$ ipython --no-banner

In [1]: import numpy as np

In [2]: import numpy.linalg as la

In [3]: np.set_printoptions(precision=2, suppress=True, linewidth=100, sign=" ")

In [4]: J = np.load("arr.npy")

In [5]: J
Out[5]: 
array([[-4.11,  2.32, -0.94],
       [-1.93, -1.03,  2.26],
       [-1.52,  1.32, -0.61],
       [-2.13, -3.59,  2.3 ],
       [-3.  ,  2.04, -0.57],
       [-1.12, -2.32,  3.38],
       [-2.38, -2.13,  3.81],
       [-2.47,  1.19,  0.65],
       [-2.31,  2.85,  2.38],
       [-0.7 ,  3.24, -0.99],
       [-0.79, -3.31,  3.89],
       [-1.54, -3.65,  4.64],
       [-3.12, -3.81,  4.93],
       [-1.8 , -4.13,  3.13]])

In [6]: B = np.c_[J[:, :1] @ np.array([[0]]), np.array([9, -1, 3, -4, -3, -1, 2, 5, -9, 6, -3, -3, 6, 4])]

In [7]: B
Out[7]: 
array([[ 0.,  9.],
       [ 0., -1.],
       [ 0.,  3.],
       [ 0., -4.],
       [ 0., -3.],
       [ 0., -1.],
       [ 0.,  2.],
       [ 0.,  5.],
       [ 0., -9.],
       [ 0.,  6.],
       [ 0., -3.],
       [ 0., -3.],
       [ 0.,  6.],
       [ 0.,  4.]])

In [8]: la.matrix_rank(B)
Out[8]: np.int64(1)

In [9]: la.norm(B - J @ la.lstsq(J, B)[0], axis=0)
Out[9]: array([  0.  ,  15.48])

In [10]: la.lstsq(J, B[:, 0])[0]
Out[10]: array([ 0.,  0.,  0.])

In [11]: rk = la.matrix_rank(B)

In [12]: rk
Out[12]: np.int64(1)

In [13]: ns = la.svd(B)[2][rk:].T

In [14]: [int(la.matrix_rank(B[:i])) for i in range(1, len(B) + 1)]
Out[14]: [1, 1, 1, 1, 1, 1, 1, 1, 1, 1, 1, 1, 1, 1]

In [15]: B = np.array([[2, -2, 2], [1, 2, 5], [-2, 2, 4], [-2, -3, 4]])

In [16]: W2 = np.array([[3, -3, -3, 1, -2], [3, 2, -1, 1, 3], [-3, 2, 3, -2, 3]])

In [17]: arr = B @ W2

In [18]: arr
Out[18]: 
array([[ -6,  -6,   2,  -4,  -4],
       [ -6,  11,  10,  -7,  19],
       [-12,  18,  16,  -8,  22],
       [-27,   8,  21, -13,   7]])

In [19]: # rank 3

In [20]: rk = la.matrix_rank(arr)

In [21]: rk
Out[21]: np.int64(3)

In [22]: ns = la.svd(arr)[2][rk:].T

In [23]: [int(la.matrix_rank(arr[:i])) for i in range(1, len(arr) + 1)]
Out[23]: [1, 2, 3, 3]

In [24]: [int(la.matrix_rank(arr[:, :j + 1])) for j in range(5)]
Out[24]: [1, 2, 3, 3, 3]

In [25]: theta = np.radians(77)

In [26]: Rm = np.eye(5)

In [27]: Rm[0, 0] = Rm[4, 4] = np.cos(theta)

In [28]: Rm[0, 4], Rm[4, 0] = -np.sin(theta), np.sin(theta)

In [29]: Rm
Out[29]: 
array([[ 0.22,  0.  ,  0.  ,  0.  , -0.97],
       [ 0.  ,  1.  ,  0.  ,  0.  ,  0.  ],
       [ 0.  ,  0.  ,  1.  ,  0.  ,  0.  ],
       [ 0.  ,  0.  ,  0.  ,  1.  ,  0.  ],
       [ 0.97,  0.  ,  0.  ,  0.  ,  0.22]])

In [30]: B = arr @ Rm.T

In [31]: np.round(la.svd(arr, compute_uv=False), 2) + 0, np.round(la.svd(B, compute_uv=False), 2) + 0
Out[31]: 
(array([ 54.52,  22.42,   4.9 ,   0.  ]),
 array([ 54.52,  22.42,   4.9 ,   0.  ]))

In [32]: np.allclose(arr @ arr.T, B @ B.T)
Out[32]: True

In [33]: round(float(la.det(Rm)), 2), np.round(np.trace(Rm), 2)
Out[33]: (1.0, np.float64(3.45))

In [34]: np.allclose(la.norm(arr, axis=1), la.norm(B, axis=1))
Out[34]: True

In [35]: A = np.array([[1, 0, 2, 3, 2],
    ...:     [0, 2, 0, 2, 3],
    ...:     [3, 1, 3, 1, 1],
    ...:     [1, 2, 1, 1, 2],
    ...:     [1, 0, 2, 3, 2]])

In [36]: A
Out[36]: 
array([[ 1,  0,  2,  3,  2],
       [ 0,  2,  0,  2,  3],
       [ 3,  1,  3,  1,  1],
       [ 1,  2,  1,  1,  2],
       [ 1,  0,  2,  3,  2]])

In [37]: rng = np.random.default_rng(874)

In [38]: idx = rng.permutation(5)

In [39]: idx
Out[39]: array([ 0,  1,  3,  4,  2])

In [40]: B = A[idx][:, idx]

In [41]: B
Out[41]: 
array([[ 1,  0,  3,  2,  2],
       [ 0,  2,  2,  3,  0],
       [ 1,  2,  1,  2,  1],
       [ 1,  0,  3,  2,  2],
       [ 3,  1,  1,  1,  3]])

In [42]: np.trace(B)
Out[42]: np.int64(9)

In [43]: np.allclose(B, A)
Out[43]: False

In [44]: np.diag(B)
Out[44]: array([ 1,  2,  1,  2,  3])

In [45]: round(la.det(2 * B), 2), round(la.det(B), 2)
Out[45]: (np.float64(0.0), np.float64(0.0))

In [46]: np.round(np.poly(B), 2) + 0
Out[46]: array([ 1., -9.,  7., 15.,  7.,  0.])

In [47]: round(la.eigvals(B).sum().real, 2)
Out[47]: np.float64(9.0)

In [48]: np.einsum("ii->", B)
Out[48]: np.int64(9)

In [49]: np.round(la.eigvals(B), 2) + 0
Out[49]: array([ 7.85+0.j  ,  2.23+0.j  , -0.54+0.32j, -0.54-0.32j,  0.  +0.j  ])

In [50]: U, s, VT = la.svd(A, full_matrices=False)

In [51]: np.round(s / s[0], 2) + 0
Out[51]: array([ 1.  ,  0.43,  0.32,  0.02,  0.  ])

In [52]: np.cumsum(s ** 2) / np.sum(s ** 2)
Out[52]: array([ 0.77,  0.92,  1.  ,  1.  ,  1.  ])

In [53]: round(float(np.sqrt((s ** 2).sum())), 2), np.round(la.norm(A), 2)
Out[53]: (9.22, np.float64(9.22))

In [54]: (s > 1e-8).sum()
Out[54]: np.int64(4)

In [55]: np.round(U.T @ A @ VT.T, 2) + 0
Out[55]: 
array([[ 8.12,  0.  ,  0.  ,  0.  ,  0.  ],
       [ 0.  ,  3.49,  0.  ,  0.  ,  0.  ],
       [ 0.  ,  0.  ,  2.62,  0.  ,  0.  ],
       [ 0.  ,  0.  ,  0.  ,  0.17,  0.  ],
       [ 0.  ,  0.  ,  0.  ,  0.  ,  0.  ]])

In [56]: K = np.array([[6, 5, 2, 9, 6],
    ...:     [3, 2, -1, 6, 3],
    ...:     [7, 6, 3, 10, 7],
    ...:     [4, 3, 0, 7, 4],
    ...:     [7, 6, 3, 10, 7]])

In [57]: K
Out[57]: 
array([[ 6,  5,  2,  9,  6],
       [ 3,  2, -1,  6,  3],
       [ 7,  6,  3, 10,  7],
       [ 4,  3,  0,  7,  4],
       [ 7,  6,  3, 10,  7]])

In [58]: np.argsort(-la.norm(K, axis=0).round(6), kind="stable")[:3]
Out[58]: array([ 3,  0,  4])

In [59]: la.matrix_rank(K, rtol=0.1)
Out[59]: np.int64(2)

In [60]: U, s, VT = la.svd(K, full_matrices=False)

In [61]: np.allclose(U * s @ VT, K)
Out[61]: True

In [62]: U.shape, s.shape, VT.shape
Out[62]: ((5, 5), (5,), (5, 5))

In [63]: np.round(U.T @ U, 2) + 0
Out[63]: 
array([[ 1.,  0.,  0.,  0.,  0.],
       [ 0.,  1.,  0.,  0.,  0.],
       [ 0.,  0.,  1.,  0.,  0.],
       [ 0.,  0.,  0.,  1.,  0.],
       [ 0.,  0.,  0.,  0.,  1.]])

In [64]: np.abs(VT[0])
Out[64]: array([ 0.44,  0.37,  0.14,  0.67,  0.44])

In [65]: (s > 1e-8).sum()
Out[65]: np.int64(2)

In [66]: M = np.loadtxt("x.csv", delimiter=",")

In [67]: M
Out[67]: 
array([[ 0.,  1.,  1.],
       [ 1.,  0.,  1.],
       [ 1.,  1.,  0.]])

In [68]: w, V = la.eigh(M)

In [69]: np.round(V.T @ V, 2) + 0
Out[69]: 
array([[ 1.,  0.,  0.],
       [ 0.,  1.,  0.],
       [ 0.,  0.,  1.]])

In [70]: np.abs(V[:, -1])
Out[70]: array([ 0.58,  0.58,  0.58])

In [71]: feats = np.load("data.npy")

In [72]: feats
Out[72]: 
array([[ 6,  6,  1,  5,  5],
       [ 6,  8,  5,  4,  3],
       [ 1,  5,  4,  3,  6],
       [ 5,  4,  3,  6,  4],
       [ 5,  3,  6,  4,  2]])

In [73]: np.sort(np.abs(la.eigvals(feats)))
Out[73]: array([  0.78,   3.27,   4.42,   4.79,  22.32])

In [74]: feats @ feats
Out[74]: 
array([[ 123,  124,   85,  107,   84],
       [ 124,  150,   96,  113,  106],
       [  85,   96,   87,   79,   68],
       [ 107,  113,   79,  102,   87],
       [  84,  106,   68,   87,   90]])

In [75]: la.matrix_power(feats, 4)
Out[75]: 
array([[ 56235,  63007,  43919,  52110,  46125],
       [ 63007,  71097,  49427,  58550,  52215],
       [ 43919,  49427,  34875,  40790,  36225],
       [ 52110,  58550,  40790,  48432,  43042],
       [ 46125,  52215,  36225,  43042,  38585]])

In [76]: np.round(la.det(feats), 2)
Out[76]: np.float64(-1200.0)

In [77]: round(float(np.abs(la.eigvals(feats)).max()), 2)
Out[77]: 22.32

In [78]: np.allclose(feats, feats.T)
Out[78]: True

In [79]: feats.shape
Out[79]: (5, 5)

In [80]: feats - feats[0]
Out[80]: 
array([[ 0,  0,  0,  0,  0],
       [ 0,  2,  4, -1, -2],
       [-5, -1,  3, -2,  1],
       [-1, -2,  2,  1, -1],
       [-1, -3,  5, -1, -3]])

In [81]: feats.sum(axis=0)
Out[81]: array([ 23,  26,  19,  22,  20])

In [82]: la.svd(feats, compute_uv=False)
Out[82]: array([ 22.32,   4.79,   4.42,   3.27,   0.78])

In [83]: np.abs(feats).max()
Out[83]: np.int64(8)

In [84]: feats.mean(axis=0)
Out[84]: array([ 4.6,  5.2,  3.8,  4.4,  4. ])

In [85]: np.count_nonzero(feats)
Out[85]: np.int64(25)

In [86]: O, Rm = la.qr(feats)

In [87]: np.allclose(Rm.T @ Rm, feats.T @ feats)
Out[87]: True

In [88]: round(np.trace(O @ O.T), 2)
Out[88]: np.float64(5.0)

In [89]: B = la.inv(feats)

In [90]: la.det(feats) * B
Out[90]: 
array([[-483.,  201.,  117.,  480., -405.],
       [ 201., -347.,    1., -160.,  335.],
       [ 117.,    1.,  -83.,   80., -205.],
       [ 480., -160.,   80., -800.,  400.],
       [-405.,  335., -205.,  400., -275.]])

In [91]: np.round(la.det(feats) * la.det(B), 2)
Out[91]: np.float64(1.0)

In [92]: la.inv(B)
Out[92]: 
array([[ 6.,  6.,  1.,  5.,  5.],
       [ 6.,  8.,  5.,  4.,  3.],
       [ 1.,  5.,  4.,  3.,  6.],
       [ 5.,  4.,  3.,  6.,  4.],
       [ 5.,  3.,  6.,  4.,  2.]])

In [93]: np.round(feats @ B, 2) + 0
Out[93]: 
array([[ 1.,  0.,  0.,  0.,  0.],
       [ 0.,  1.,  0.,  0.,  0.],
       [ 0.,  0.,  1.,  0.,  0.],
       [ 0.,  0.,  0.,  1.,  0.],
       [ 0.,  0.,  0.,  0.,  1.]])

In [94]: (np.abs(B) > 1e-9).astype(int)
Out[94]: 
array([[ 1,  1,  1,  1,  1],
       [ 1,  1,  1,  1,  1],
       [ 1,  1,  1,  1,  1],
       [ 1,  1,  1,  1,  1],
       [ 1,  1,  1,  1,  1]])

In [95]: E = np.loadtxt("run17.csv", delimiter=",")

In [96]: E
Out[96]: 
array([[ -4.,  -3.,   0.],
       [ -4.,  -8.,   3.],
       [  8.,  -4.,   6.],
       [ -4., -13.,   6.],
       [  4.,  -7.,   6.]])

In [97]: rk = la.matrix_rank(E)

In [98]: rk
Out[98]: np.int64(2)

In [99]: ns = la.svd(E)[2][rk:].T

In [100]: [int(la.matrix_rank(np.delete(E, i, axis=0))) for i in range(5)]
Out[100]: [2, 2, 2, 2, 2]

In [101]: la.matrix_rank(E.T @ E), la.matrix_rank(E @ E.T)
Out[101]: (np.int64(2), np.int64(2))

In [102]: ns.shape
Out[102]: (3, 1)

In [103]: B = np.array([[0, 2, 2], [1, 2, 2], [1, 2, 1]])

In [104]: np.vstack([E, B.T]).shape
Out[104]: (8, 3)

In [105]: la.matrix_rank(np.vstack([E, B.T]))
Out[105]: np.int64(3)

In [106]: B.T @ E.T
Out[106]: 
array([[ -3.,  -5.,   2.,  -7.,  -1.],
       [-14., -18.,  20., -22.,   6.],
       [-14., -21.,  14., -28.,   0.]])

In [107]: E @ B
Out[107]: 
array([[ -3., -14., -14.],
       [ -5., -18., -21.],
       [  2.,  20.,  14.],
       [ -7., -22., -28.],
       [ -1.,   6.,   0.]])

In [108]: np.round(np.trace(la.pinv(E) @ E), 2)
Out[108]: np.float64(2.0)

In [109]: U, s, VT = la.svd(E)

In [110]: np.argmax(s[:-1] / (s[1:] + 1e-6)) + 1
Out[110]: np.int64(2)

In [111]: B = U[:, :2] @ np.diag(s[:2]) @ VT[:2]

In [112]: la.matrix_rank(E, rtol=0.05)
Out[112]: np.int64(2)

In [113]: round(float(la.norm(E - B, 2)), 2), round(s[2], 2)
Out[113]: (0.0, np.float64(0.0))

In [114]: t3 = np.stack([E, 3 * E, E[::-1]])

In [115]: np.einsum("bij,cij->bc", t3, t3)
Out[115]: 
array([[  552.,  1656.,   402.],
       [ 1656.,  4968.,  1206.],
       [  402.,  1206.,   552.]])

In [116]: (t3 @ E.T).shape
Out[116]: (3, 5, 5)

In [117]: la.matrix_rank(t3)
Out[117]: array([ 2,  2,  2])

In [118]: t3.sum(axis=0)
Out[118]: 
array([[-12., -19.,   6.],
       [-20., -45.,  18.],
       [ 40., -20.,  30.],
       [-20., -60.,  27.],
       [ 12., -31.,  24.]])

In [119]: mat = np.loadtxt("w.csv", delimiter=",")

In [120]: mat
Out[120]: 
array([[-0.28,  1.85, -0.69],
       [-1.71,  0.12,  1.03],
       [ 1.  ,  0.74,  1.57]])

In [121]: x = np.array([0, 1, 1])

In [122]: (mat * x).sum(axis=1)
Out[122]: array([ 1.16,  1.15,  2.31])

In [123]: mat @ (2 * x)
Out[123]: array([ 2.32,  2.31,  4.62])
